In [1]: import numpy as np

In [2]: import numpy.linalg as la

In [3]: np.set_printoptions(precision=2, suppress=True, linewidth=160)

In [4]: K = np.load("x.npy")

In [5]: K
Out[5]: 
array([[ 0., -3.,  0.,  0.],
       [-3., -1., -3.,  0.],
       [ 0., -3.,  2., -3.],
       [ 0.,  0., -3.,  0.]])

In [6]: # equal to its transpose

In [7]: vec = np.array([0, 2, -3, 1])

In [8]: rhs = K @ vec

In [9]: rhs
Out[9]: array([ -6.,   7., -15.,   9.])

In [10]: la.solve(K, -3 * rhs)
Out[10]: array([-0., -6.,  9., -3.])

In [11]: la.solve(K, K[:, 0])
Out[11]: array([ 1., -0., -0., -0.])

In [12]: la.solve(K, rhs + K[:, 3])
Out[12]: array([-0.,  2., -3.,  2.])

In [13]: np.all(la.eigvalsh(K) > 0)
Out[13]: np.False_

In [14]: w, evecs = la.eigh(K)

In [15]: np.round(evecs.T @ evecs, 2) + 0
Out[15]: 
array([[1., 0., 0., 0.],
       [0., 1., 0., 0.],
       [0., 0., 1., 0.],
       [0., 0., 0., 1.]])

In [16]: w
Out[16]: array([-4.75, -1.64,  1.9 ,  5.49])

In [17]: np.unique(w.round(6) + 0, return_counts=True)[1]
Out[17]: array([1, 1, 1, 1])

In [18]: la.eigvalsh(K + -1 * np.eye(4))
Out[18]: array([-5.75, -2.64,  0.9 ,  4.49])

In [19]: np.abs(evecs[:, -1])
Out[19]: array([0.25, 0.46, 0.75, 0.41])

In [20]: round(w.sum(), 2), np.trace(K)
Out[20]: (np.float64(1.0), np.float64(1.0))

In [21]: np.abs(evecs[:, -1]).round(6).argmax()
Out[21]: np.int64(2)

In [22]: w, evecs = la.eigh(K)

In [23]: vec = np.array([-7, -3, -7, -5])

In [24]: evecs * np.maximum(w, 0) @ evecs.T
Out[24]: 
array([[ 1.33, -1.26,  0.65,  0.04],
       [-1.26,  1.56, -1.65,  0.65],
       [ 0.65, -1.65,  3.21, -1.91],
       [ 0.04,  0.65, -1.91,  1.29]])

In [25]: np.abs(K).sum(axis=1).max(), np.round(np.abs(w).max(), 2)
Out[25]: (np.float64(8.0), np.float64(5.49))

In [26]: vec @ K @ vec
Out[26]: np.float64(-373.0)

In [27]: (np.sign(evecs[:, -1].round(6)) == np.sign(evecs[0, -1].round(6))).astype(int)
Out[27]: array([1, 0, 1, 0])

In [28]: evecs * np.abs(w) @ evecs.T
Out[28]: 
array([[ 2.66,  0.48,  1.3 ,  0.08],
       [ 0.48,  4.12, -0.3 ,  1.3 ],
       [ 1.3 , -0.3 ,  4.42, -0.82],
       [ 0.08,  1.3 , -0.82,  2.58]])

In [29]: w, evecs = la.eig(K)

In [30]: np.sort(la.eigvals(la.inv(K)))
Out[30]: array([-0.61, -0.21,  0.18,  0.53])

In [31]: A = np.load("block16.npy")

In [32]: A
Out[32]: 
array([[ 0.08,  0.15, -0.08, -0.11, -0.15, -0.11],
       [ 0.15,  0.26, -0.15, -0.2 , -0.26, -0.2 ],
       [-0.08, -0.15,  0.08,  0.11,  0.15,  0.11],
       [-0.11, -0.2 ,  0.11,  0.16,  0.2 ,  0.16],
       [-0.15, -0.26,  0.15,  0.2 ,  0.26,  0.2 ],
       [-0.11, -0.2 ,  0.11,  0.16,  0.2 ,  0.16]])

In [33]: M2 = A / np.sqrt((A ** 2).mean(axis=1, keepdims=True))

In [34]: M2[0]
Out[34]: array([ 0.7 ,  1.25, -0.7 , -0.97, -1.25, -0.97])

In [35]: la.matrix_rank(A - A.mean(axis=1, keepdims=True))
Out[35]: np.int64(1)

In [36]: F = np.load("case5.npy")

In [37]: F
Out[37]: 
array([[  1,  -3,   9, -27],
       [  1,  -2,   4,  -8],
       [  1,  -1,   1,  -1],
       [  1,   0,   0,   0],
       [  1,   1,   1,   1],
       [  1,   2,   4,   8]])

In [38]: # row 0 is much longer than the rest

In [39]: M2 = F / la.norm(F, axis=1, keepdims=True)

In [40]: cov = M2 @ M2.T

In [41]: la.norm(M2, axis=1)
Out[41]: array([1., 1., 1., 1., 1., 1.])

In [42]: (cov - 2 * np.eye(6)).round(6).argmax(axis=1)
Out[42]: array([1, 0, 1, 2, 5, 4])

In [43]: np.argwhere(np.triu(np.abs(cov) > 0.95, 1))
Out[43]: array([[0, 1]])

In [44]: M2 = np.c_[F[:, :2] @ np.array([[5, 5], [0, 5]]), np.array([0, 5, -1, -3, 2, 1])]

In [45]: M2
Out[45]: 
array([[  5, -10,   0],
       [  5,  -5,   5],
       [  5,   0,  -1],
       [  5,   5,  -3],
       [  5,  10,   2],
       [  5,  15,   1]])

In [46]: np.round(la.norm(M2 - F @ la.lstsq(F, M2)[0], axis=0), 2) + 0
Out[46]: array([0. , 0. , 5.3])

In [47]: la.matrix_rank(np.c_[F, M2])
Out[47]: np.int64(5)

In [48]: U, sig, VT = la.svd(F, full_matrices=False)

In [49]: np.allclose(U * sig @ VT, F)
Out[49]: True

In [50]: np.round(U.T @ F @ VT.T, 2) + 0
Out[50]: 
array([[30.78,  0.  ,  0.  ,  0.  ],
       [ 0.  ,  6.82,  0.  ,  0.  ],
       [ 0.  ,  0.  ,  1.84,  0.  ],
       [ 0.  ,  0.  ,  0.  ,  1.3 ]])

In [51]: round(np.sqrt((sig ** 2).sum()), 2), np.round(la.norm(F), 2)
Out[51]: (np.float64(31.61), np.float64(31.61))

In [52]: np.abs(VT[0])
Out[52]: array([0.03, 0.13, 0.28, 0.95])

In [53]: np.round(U.T @ U, 2) + 0
Out[53]: 
array([[1., 0., 0., 0.],
       [0., 1., 0., 0.],
       [0., 0., 1., 0.],
       [0., 0., 0., 1.]])

In [54]: sig / sig[0]
Out[54]: array([1.  , 0.22, 0.06, 0.04])

In [55]: vec = np.array([-4, -3, 0, 0])

In [56]: rhs = F @ vec

In [57]: rhs
Out[57]: array([  5,   2,  -1,  -4,  -7, -10])

In [58]: np.round(la.pinv(F) @ F, 2) + 0
Out[58]: 
array([[1., 0., 0., 0.],
       [0., 1., 0., 0.],
       [0., 0., 1., 0.],
       [0., 0., 0., 1.]])

In [59]: np.round(la.lstsq(F, rhs)[0], 2) + 0
Out[59]: array([-4., -3.,  0.,  0.])

In [60]: np.round(la.solve(F.T @ F, F.T @ rhs), 2) + 0
Out[60]: array([-4., -3.,  0.,  0.])

In [61]: rng = np.random.default_rng(46)

In [62]: rhs = rhs + 0.05 * rng.normal(size=6)

In [63]: rhs
Out[63]: array([  4.97,   2.06,  -1.01,  -3.96,  -7.06, -10.07])

In [64]: b, *_ = la.lstsq(F, rhs)

In [65]: np.round(F.T @ (rhs - F @ b), 2) + 0
Out[65]: array([0., 0., 0., 0.])

In [66]: b.round(2) + 0
Out[66]: array([-4.  , -3.04,  0.  ,  0.  ])

In [67]: b.round()
Out[67]: array([-4., -3., -0.,  0.])

In [68]: E = np.load("arr.npy")

In [69]: E
Out[69]: 
array([[0, 0, 6, 8],
       [0, 0, 1, 1],
       [0, 0, 0, 5],
       [0, 0, 0, 0]])

In [70]: la.cond(E) > 100
Out[70]: np.True_

In [71]: np.round(la.norm(E, 2) / la.norm(E), 2)
Out[71]: np.float64(0.97)

In [72]: la.matrix_rank(E, rtol=0.1)
Out[72]: np.int64(2)

In [73]: data = np.array([[-1, -1, -3], [0, 0, -2], [-6, -6, -8]])

In [74]: # null space of dimension 1

In [75]: U, sig, VT = la.svd(data)

In [76]: np.argmax(sig[:-1] / (sig[1:] + 1e-6)) + 1
Out[76]: np.int64(2)

In [77]: sig.round(2) + 0
Out[77]: array([12.15,  1.83,  0.  ])

In [78]: M2 = U[:, :2] @ np.diag(sig[:2]) @ VT[:2]

In [79]: la.matrix_rank(data, rtol=0.05)
Out[79]: np.int64(2)

In [80]: np.round(la.norm(data - M2) / la.norm(data), 2)
Out[80]: np.float64(0.0)

In [81]: la.matrix_rank(M2)
Out[81]: np.int64(2)

In [82]: round(float(la.norm(data - M2, 2)), 2), round(sig[2], 2)
Out[82]: (0.0, np.float64(0.0))

In [83]: X = np.load("test2.npy")

In [84]: X
Out[84]: 
array([[ 3., -2.,  0.,  0.,  0.,  0.,  0.],
       [-2., -2., -2.,  0.,  0.,  0.,  0.],
       [ 0., -2.,  0., -2.,  0.,  0.,  0.],
       [ 0.,  0., -2.,  1., -2.,  0.,  0.],
       [ 0.,  0.,  0., -2., -3., -2.,  0.],
       [ 0.,  0.,  0.,  0., -2.,  2., -2.],
       [ 0.,  0.,  0.,  0.,  0., -2.,  0.]])

In [85]: # symmetric

In [86]: M2 = X / la.norm(X, axis=1, keepdims=True)

In [87]: cov = M2 @ M2.T

In [88]: cov
Out[88]: 
array([[ 1.  , -0.16,  0.39,  0.  ,  0.  ,  0.  ,  0.  ],
       [-0.16,  1.  ,  0.41,  0.38,  0.  ,  0.  ,  0.  ],
       [ 0.39,  0.41,  1.  , -0.24,  0.34,  0.  ,  0.  ],
       [ 0.  ,  0.38, -0.24,  1.  ,  0.32,  0.38,  0.  ],
       [ 0.  ,  0.  ,  0.34,  0.32,  1.  ,  0.14,  0.49],
       [ 0.  ,  0.  ,  0.  ,  0.38,  0.14,  1.  , -0.58],
       [ 0.  ,  0.  ,  0.  ,  0.  ,  0.49, -0.58,  1.  ]])

In [89]: w, evecs = la.eigh(X)

In [90]: w
Out[90]: array([-4.64, -3.71, -1.09, -0.18,  2.82,  3.76,  4.04])

In [91]: np.round(evecs.T @ X @ evecs, 2) + 0
Out[91]: 
array([[-4.64,  0.  ,  0.  ,  0.  ,  0.  ,  0.  ,  0.  ],
       [ 0.  , -3.71,  0.  ,  0.  ,  0.  ,  0.  ,  0.  ],
       [ 0.  ,  0.  , -1.09,  0.  ,  0.  ,  0.  ,  0.  ],
       [ 0.  ,  0.  ,  0.  , -0.18,  0.  ,  0.  ,  0.  ],
       [ 0.  ,  0.  ,  0.  ,  0.  ,  2.82,  0.  ,  0.  ],
       [ 0.  ,  0.  ,  0.  ,  0.  ,  0.  ,  3.76,  0.  ],
       [ 0.  ,  0.  ,  0.  ,  0.  ,  0.  ,  0.  ,  4.04]])

In [92]: la.svd(X, compute_uv=False)
Out[92]: array([4.64, 4.04, 3.76, 3.71, 2.82, 1.09, 0.18])
